$ python -q
>>> import numpy as np
>>> import numpy.linalg as la
>>> np.set_printoptions(precision=1, suppress=True, linewidth=140)
>>> K = np.load("a.npy")
>>> K
array([[ 0,  2],
       [ 0, -1],
       [ 0,  1]])
>>> U, sv, Vt = la.svd(K)
>>> np.argmax(sv[:-1] / (sv[1:] + 1e-6)) + 1
np.int64(1)
>>> other = U[:, :1] @ np.diag(sv[:1]) @ Vt[:1]
>>> la.matrix_rank(K, rtol=0.05)
np.int64(1)
>>> round(la.norm(K - other, 2), 1), sv[1]
(np.float64(0.0), np.float64(0.0))
>>> other
array([[ 0.,  2.],
       [ 0., -1.],
       [ 0.,  1.]])
>>> round(float(la.norm(K - other) / la.norm(K)), 1)
0.0
>>> U, sv, Vt = la.svd(other)
>>> V = Vt[:(sv > 1e-8).sum()]
>>> rng = np.random.default_rng(98464)
>>> x = other[0] + 2 * other[1] + rng.integers(2) * np.eye(2)[1]
>>> x
array([0., 1.])
>>> np.diag(V.T @ V)
array([0., 1.])
>>> U, sv, Vt = la.svd(K)
>>> V = Vt[:(sv > 1e-8).sum()]
>>> x = K[0] + -2 * K[2] + rng.integers(2) * np.eye(2)[1]
>>> x
array([0., 0.])
>>> np.diag(V.T @ V)
array([0., 1.])
>>> V.T @ V
array([[0., 0.],
       [0., 1.]])
>>> np.round(la.norm(x - V.T @ V @ x), 1)
np.float64(0.0)
>>> np.round(la.norm(K, 2) / la.norm(K), 1)
np.float64(1.0)
>>> la.matrix_rank(K, rtol=0.1)
np.int64(1)
>>> [round(float(x), 1) for x in la.svd(K, compute_uv=False)[:3]]
[2.4, 0.0]
>>> la.cond(K) > 100
np.True_
>>> X = np.array([[3, 0, -1], [2, -1, -2], [2, -1, -2]])
>>> X
array([[ 3,  0, -1],
       [ 2, -1, -2],
       [ 2, -1, -2]])
>>> other = X / np.sqrt((X ** 2).mean(axis=1, keepdims=True))
>>> X - X.mean(axis=1, keepdims=True)
array([[ 2.3, -0.7, -1.7],
       [ 2.3, -0.7, -1.7],
       [ 2.3, -0.7, -1.7]])
>>> other[0]
array([ 1.6,  0. , -0.5])
>>> la.matrix_rank(other) == la.matrix_rank(X)
np.True_
>>> la.matrix_rank(X - X.mean(axis=1, keepdims=True))
np.int64(1)
>>> data = np.loadtxt("data.csv", delimiter=",")
>>> data.round(1) + 0
array([[ 7.7,  3.1,  5.6],
       [-2.8, -6.3, -7.2],
       [-2.6, -6.4, -7.2],
       [-1. , -6.9, -7.2],
       [-4.4,  7.1,  5.6],
       [-9.6,  2.9, -0.2],
       [ 8.4, -5. , -2.2],
       [-8.6,  4.8,  1.9],
       [ 9.5, -3.1,  0.1],
       [-9.7,  1.9, -1.4],
       [-9.1,  4. ,  1. ],
       [-9.5,  0. , -3.1],
       [-2.9, -6.3, -7.2],
       [-9.3,  3.7,  0.6],
       [ 5.5,  4.9,  6.7],
       [-1.5,  7.2,  6.7],
       [-5. , -5.2, -6.9],
       [-9.4, -0.3, -3.5],
       [ 9.3,  0.5,  3.6]])
>>> t3 = np.stack([X, -1 * X, X[::-1]])
>>> la.matrix_rank(t3.reshape(3, -1))
np.int64(2)
>>> la.matrix_rank(t3)
array([2, 2, 2])
>>> la.det(t3)
array([0., 0., 0.])
>>> t3.shape
(3, 3, 3)
>>> np.einsum("bij,cij->bc", t3, t3)
array([[ 28, -28,  25],
       [-28,  28, -25],
       [ 25, -25,  28]])
>>> t3.sum(axis=0)
array([[ 2, -1, -2],
       [ 2, -1, -2],
       [ 3,  0, -1]])
>>> r = la.matrix_rank(data)
>>> r
np.int64(2)
>>> N = la.svd(data)[2][r:].T
>>> [int(la.matrix_rank(data[:i])) for i in range(1, len(data) + 1)]
[1, 2, 2, 2, 2, 2, 2, 2, 2, 2, 2, 2, 2, 2, 2, 2, 2, 2, 2]
>>> la.matrix_rank(data.T @ data), la.matrix_rank(data @ data.T)
(np.int64(2), np.int64(2))
>>> N[:, 0] / N[np.abs(N[:, 0]).round(6).argmax(), 0]
array([ 0.3,  1. , -1. ])
>>> [int(la.matrix_rank(np.delete(data, i, axis=0))) for i in range(19)]
[2, 2, 2, 2, 2, 2, 2, 2, 2, 2, 2, 2, 2, 2, 2, 2, 2, 2, 2]
>>> U, sv, Vt = la.svd(data)
>>> V = Vt[:(sv > 1e-8).sum()]
>>> x = data[9] + 2 * data[2] + rng.integers(2) * np.eye(3)[2]
>>> x
array([-14.9, -10.9, -15.9])
>>> V.T @ V
array([[ 0.9, -0.2,  0.2],
       [-0.2,  0.5,  0.5],
       [ 0.2,  0.5,  0.5]])
>>> np.round(la.norm(x - V.T @ V @ x), 1)
np.float64(0.0)
